In [1]: import numpy as np

In [2]: np.set_printoptions(precision=2, suppress=True, linewidth=120, floatmode="fixed")

In [3]: F = np.load("case8.npy")

In [4]: F
Out[4]: 
array([[-2.00,  1.00,  1.00,  1.00,  1.00,  1.00,  1.00,  1.00],
       [ 1.00, -2.00,  1.00,  1.00,  1.00,  1.00,  1.00,  1.00],
       [ 1.00,  1.00, -2.00,  1.00,  1.00,  1.00,  1.00,  1.00],
       [ 1.00,  1.00,  1.00, -2.00,  1.00,  1.00,  1.00,  1.00],
       [ 1.00,  1.00,  1.00,  1.00, -2.00,  1.00,  1.00,  1.00],
       [ 1.00,  1.00,  1.00,  1.00,  1.00, -2.00,  1.00,  1.00],
       [ 1.00,  1.00,  1.00,  1.00,  1.00,  1.00, -2.00,  1.00],
       [ 1.00,  1.00,  1.00,  1.00,  1.00,  1.00,  1.00, -2.00]])

In [5]: # equal to its transpose

In [6]: round(np.linalg.eigvalsh(F).min(), 2)
Out[6]: np.float64(-3.0)

In [7]: other = F[0, 0] * F[1:] - np.outer(F[1:, 0], F[0])

In [8]: other
Out[8]: 
array([[ 0.00,  3.00, -3.00, -3.00, -3.00, -3.00, -3.00, -3.00],
       [ 0.00, -3.00,  3.00, -3.00, -3.00, -3.00, -3.00, -3.00],
       [ 0.00, -3.00, -3.00,  3.00, -3.00, -3.00, -3.00, -3.00],
       [ 0.00, -3.00, -3.00, -3.00,  3.00, -3.00, -3.00, -3.00],
       [ 0.00, -3.00, -3.00, -3.00, -3.00,  3.00, -3.00, -3.00],
       [ 0.00, -3.00, -3.00, -3.00, -3.00, -3.00,  3.00, -3.00],
       [ 0.00, -3.00, -3.00, -3.00, -3.00, -3.00, -3.00,  3.00]])

In [9]: np.flatnonzero(~other.round(6).any(axis=1))
Out[9]: array([], dtype=int64)

In [10]: print(np.linalg.matrix_rank(other), np.linalg.matrix_rank(F))
7 8

In [11]: ev, V = np.linalg.eigh(F)

In [12]: x = np.array([1, 1, 0, 2, 0, 0, -1, -2])

In [13]: np.round(x @ F @ x / (x @ x), 2), np.round(ev[0], 2), round(float(ev[-1]), 2)
Out[13]: (np.float64(-2.91), np.float64(-3.0), 5.0)

In [14]: print(np.abs(F).sum(axis=1).max(), round(float(np.abs(ev).max()), 2))
9.0 5.0

In [15]: V * np.abs(ev) @ V.T
Out[15]: 
array([[3.25, 0.25, 0.25, 0.25, 0.25, 0.25, 0.25, 0.25],
       [0.25, 3.25, 0.25, 0.25, 0.25, 0.25, 0.25, 0.25],
       [0.25, 0.25, 3.25, 0.25, 0.25, 0.25, 0.25, 0.25],
       [0.25, 0.25, 0.25, 3.25, 0.25, 0.25, 0.25, 0.25],
       [0.25, 0.25, 0.25, 0.25, 3.25, 0.25, 0.25, 0.25],
       [0.25, 0.25, 0.25, 0.25, 0.25, 3.25, 0.25, 0.25],
       [0.25, 0.25, 0.25, 0.25, 0.25, 0.25, 3.25, 0.25],
       [0.25, 0.25, 0.25, 0.25, 0.25, 0.25, 0.25, 3.25]])

In [16]: np.linalg.eigvalsh(F[1:, 1:])
Out[16]: array([-3.00, -3.00, -3.00, -3.00, -3.00, -3.00,  4.00])

In [17]: V * np.maximum(ev, 0) @ V.T
Out[17]: 
array([[0.63, 0.63, 0.63, 0.63, 0.63, 0.63, 0.63, 0.63],
       [0.63, 0.63, 0.63, 0.63, 0.63, 0.63, 0.63, 0.63],
       [0.63, 0.63, 0.63, 0.63, 0.63, 0.63, 0.63, 0.63],
       [0.63, 0.63, 0.63, 0.63, 0.63, 0.63, 0.63, 0.63],
       [0.63, 0.63, 0.63, 0.63, 0.63, 0.63, 0.63, 0.63],
       [0.63, 0.63, 0.63, 0.63, 0.63, 0.63, 0.63, 0.63],
       [0.63, 0.63, 0.63, 0.63, 0.63, 0.63, 0.63, 0.63],
       [0.63, 0.63, 0.63, 0.63, 0.63, 0.63, 0.63, 0.63]])

In [18]: J = np.loadtxt("layer11.csv", delimiter=",")

In [19]: print(J)
[[ 0.75 -0.17  0.03 -0.18 -0.12  0.33]
 [-0.17  0.33  0.12 -0.38  0.08 -0.15]
 [ 0.03  0.12  0.06 -0.20  0.02 -0.02]
 [-0.18 -0.38 -0.20  0.67 -0.05  0.03]
 [-0.12  0.08  0.02 -0.05  0.03 -0.07]
 [ 0.33 -0.15 -0.02  0.03 -0.07  0.16]]

In [20]: # projection: eigenvalues are 0 or 1

In [21]: ev, V = np.linalg.eigh(J)

In [22]: round(ev.sum(), 2), round(float(np.trace(J)), 2)
Out[22]: (np.float64(2.0), 2.0)

In [23]: print(np.linalg.eigvalsh(J + -2 * np.eye(6)))
[-2.00 -2.00 -2.00 -2.00 -1.00 -1.00]

In [24]: print(ev.round(2) + 0)
[0.00 0.00 0.00 0.00 1.00 1.00]

In [25]: np.round(V.T @ J @ V, 2) + 0
Out[25]: 
array([[0.00, 0.00, 0.00, 0.00, 0.00, 0.00],
       [0.00, 0.00, 0.00, 0.00, 0.00, 0.00],
       [0.00, 0.00, 0.00, 0.00, 0.00, 0.00],
       [0.00, 0.00, 0.00, 0.00, 0.00, 0.00],
       [0.00, 0.00, 0.00, 0.00, 1.00, 0.00],
       [0.00, 0.00, 0.00, 0.00, 0.00, 1.00]])

In [26]: rng = np.random.default_rng(641)

In [27]: labels = rng.permutation(8)

In [28]: labels
Out[28]: array([6, 7, 5, 0, 2, 1, 3, 4])

In [29]: other = F[labels][:, labels]

In [30]: np.sort(np.abs(np.linalg.eigvals(other)))
Out[30]: array([3.00, 3.00, 3.00, 3.00, 3.00, 3.00, 3.00, 5.00])

In [31]: other
Out[31]: 
array([[-2.00,  1.00,  1.00,  1.00,  1.00,  1.00,  1.00,  1.00],
       [ 1.00, -2.00,  1.00,  1.00,  1.00,  1.00,  1.00,  1.00],
       [ 1.00,  1.00, -2.00,  1.00,  1.00,  1.00,  1.00,  1.00],
       [ 1.00,  1.00,  1.00, -2.00,  1.00,  1.00,  1.00,  1.00],
       [ 1.00,  1.00,  1.00,  1.00, -2.00,  1.00,  1.00,  1.00],
       [ 1.00,  1.00,  1.00,  1.00,  1.00, -2.00,  1.00,  1.00],
       [ 1.00,  1.00,  1.00,  1.00,  1.00,  1.00, -2.00,  1.00],
       [ 1.00,  1.00,  1.00,  1.00,  1.00,  1.00,  1.00, -2.00]])

In [32]: np.allclose(other, F)
Out[32]: True

In [33]: W0 = np.minimum.outer(np.arange(1, 7), np.arange(1, 7)) * 4

In [34]: W0
Out[34]: 
array([[ 4,  4,  4,  4,  4,  4],
       [ 4,  8,  8,  8,  8,  8],
       [ 4,  8, 12, 12, 12, 12],
       [ 4,  8, 12, 16, 16, 16],
       [ 4,  8, 12, 16, 20, 20],
       [ 4,  8, 12, 16, 20, 24]])

In [35]: # symmetric

In [36]: cov = W0.T @ W0

In [37]: np.trace(cov), (W0 ** 2).sum()
Out[37]: (np.int64(4816), np.int64(4816))

In [38]: np.linalg.eigvalsh(cov)[::-1]
Out[38]: array([4737.21,   63.24,    9.60,    3.19,    1.63,    1.13])

In [39]: np.linalg.matrix_rank(cov)
Out[39]: np.int64(6)

In [40]: np.allclose(cov, cov.T)
Out[40]: True

In [41]: x = np.ones(6)

In [42]: for _ in range(3):
    ...:     x = W0 @ x
    ...:     x /= np.linalg.norm(x)
    ...:     print(round(x @ W0 @ x, 2))
    ...: 
68.74
68.83
68.83

In [43]: round(float(np.linalg.eigvalsh(W0)[-1]), 2)
Out[43]: 68.83

In [44]: other = np.linalg.inv(W0)

In [45]: np.linalg.inv(other)
Out[45]: 
array([[ 4.00,  4.00,  4.00,  4.00,  4.00,  4.00],
       [ 4.00,  8.00,  8.00,  8.00,  8.00,  8.00],
       [ 4.00,  8.00, 12.00, 12.00, 12.00, 12.00],
       [ 4.00,  8.00, 12.00, 16.00, 16.00, 16.00],
       [ 4.00,  8.00, 12.00, 16.00, 20.00, 20.00],
       [ 4.00,  8.00, 12.00, 16.00, 20.00, 24.00]])

In [46]: round(float(np.linalg.cond(W0)), 2)
Out[46]: 64.89

In [47]: labels = rng.permutation(6)

In [48]: other = W0[:, labels] * rng.choice([-1, 1], 6)

In [49]: other
Out[49]: 
array([[  4,  -4,   4,   4,  -4,   4],
       [  8,  -8,   8,   8,  -8,   4],
       [ 12, -12,  12,  12,  -8,   4],
       [ 16, -16,  12,  16,  -8,   4],
       [ 20, -20,  12,  16,  -8,   4],
       [ 24, -20,  12,  16,  -8,   4]])

In [50]: Uu, _, Vh = np.linalg.svd(W0.T @ other)

In [51]: print(labels)
[5 4 2 3 1 0]

In [52]: E = np.load("x.npy")

In [53]: E
Out[53]: 
array([[-0.28,  0.46,  0.62, -0.14,  0.52, -0.08],
       [ 0.28, -0.12,  0.14,  0.62,  0.26, -0.55],
       [-0.32,  0.40, -0.41, -0.08,  0.17, -0.08],
       [ 0.28,  0.07,  0.29, -0.56, -0.33, -0.20],
       [ 0.08,  0.54, -0.31, -0.01, -0.30, -0.55],
       [ 0.44, -0.23, -0.01, -0.41,  0.32, -0.31],
       [-0.04,  0.13,  0.49,  0.28, -0.56, -0.01],
       [-0.68, -0.49,  0.04, -0.17, -0.12, -0.50]])

In [54]: # orthonormal columns

In [55]: other = np.c_[E[:, :2] @ np.array([[3, 3], [0, 3]]), np.array([6, -7, -8, 1, -8, 0, 1, 5])]

In [56]: print(other)
[[-0.84  0.53  6.00]
 [ 0.84  0.47 -7.00]
 [-0.96  0.24 -8.00]
 [ 0.84  1.04  1.00]
 [ 0.24  1.87 -8.00]
 [ 1.32  0.63  0.00]
 [-0.12  0.28  1.00]
 [-2.04 -3.52  5.00]]

In [57]: np.round(np.linalg.norm(other - E @ np.linalg.lstsq(E, other)[0], axis=0), 2) + 0
Out[57]: array([0.00, 0.00, 4.69])
